$ ipython --no-banner

In [1]: import numpy as np

In [2]: np.set_printoptions(precision=1, suppress=True, linewidth=100, floatmode="fixed")

In [3]: m1 = np.load("a.npy")

In [4]: m1.round(1) + 0
Out[4]: 
array([[-0.3, -0.1,  0.3,  0.3, -0.9],
       [-0.7, -0.1,  0.5,  0.0,  0.4],
       [ 0.0, -0.9, -0.2, -0.3,  0.0],
       [-0.2,  0.3,  0.0, -0.9, -0.3],
       [-0.6,  0.0, -0.8,  0.2,  0.0]])

In [5]: # columns are unit length and at right angles

In [6]: print(np.round(np.linalg.pinv(m1), 1) + 0)
[[-0.3 -0.7  0.0 -0.2 -0.6]
 [-0.1 -0.1 -0.9  0.3  0.0]
 [ 0.3  0.5 -0.2  0.0 -0.8]
 [ 0.3  0.0 -0.3 -0.9  0.2]
 [-0.9  0.4  0.0 -0.3  0.0]]

In [7]: np.round(m1.T @ m1, 1) + 0
Out[7]: 
array([[1.0, 0.0, 0.0, 0.0, 0.0],
       [0.0, 1.0, 0.0, 0.0, 0.0],
       [0.0, 0.0, 1.0, 0.0, 0.0],
       [0.0, 0.0, 0.0, 1.0, 0.0],
       [0.0, 0.0, 0.0, 0.0, 1.0]])

In [8]: np.linalg.norm(m1, axis=0)
Out[8]: array([1.0, 1.0, 1.0, 1.0, 1.0])

In [9]: rng = np.random.default_rng(91)

In [10]: labels = rng.permutation(5)

In [11]: print(labels)
[3 0 1 4 2]

In [12]: A2 = m1[labels][:, labels]

In [13]: print(np.allclose(A2, m1))
False

In [14]: print(np.round(np.trace(A2), 1))
-1.5

In [15]: np.sort(np.abs(np.linalg.eigvals(A2)))
Out[15]: array([1.0, 1.0, 1.0, 1.0, 1.0])

In [16]: np.round(np.linalg.det(A2), 1), round(np.linalg.det(m1[labels]), 1)
Out[16]: (np.float64(1.0), np.float64(1.0))

In [17]: np.round(np.diag(A2), 1) + 0
Out[17]: array([-0.9, -0.3, -0.1,  0.0, -0.2])

In [18]: A2.round(1) + 0
Out[18]: 
array([[-0.9, -0.2,  0.3, -0.3,  0.0],
       [ 0.3, -0.3, -0.1, -0.9,  0.3],
       [ 0.0, -0.7, -0.1,  0.4,  0.5],
       [ 0.2, -0.6,  0.0,  0.0, -0.8],
       [-0.3,  0.0, -0.9,  0.0, -0.2]])

In [19]: cov = m1.T @ m1

In [20]: np.diag(cov)
Out[20]: array([1.0, 1.0, 1.0, 1.0, 1.0])

In [21]: np.linalg.svd(m1, compute_uv=False) ** 2
Out[21]: array([1.0, 1.0, 1.0, 1.0, 1.0])

In [22]: print(np.linalg.eigvalsh(cov)[::-1])
[1.0 1.0 1.0 1.0 1.0]

In [23]: np.allclose(cov, cov.T)
Out[23]: True

In [24]: (m1 @ m1.T).shape
Out[24]: (5, 5)
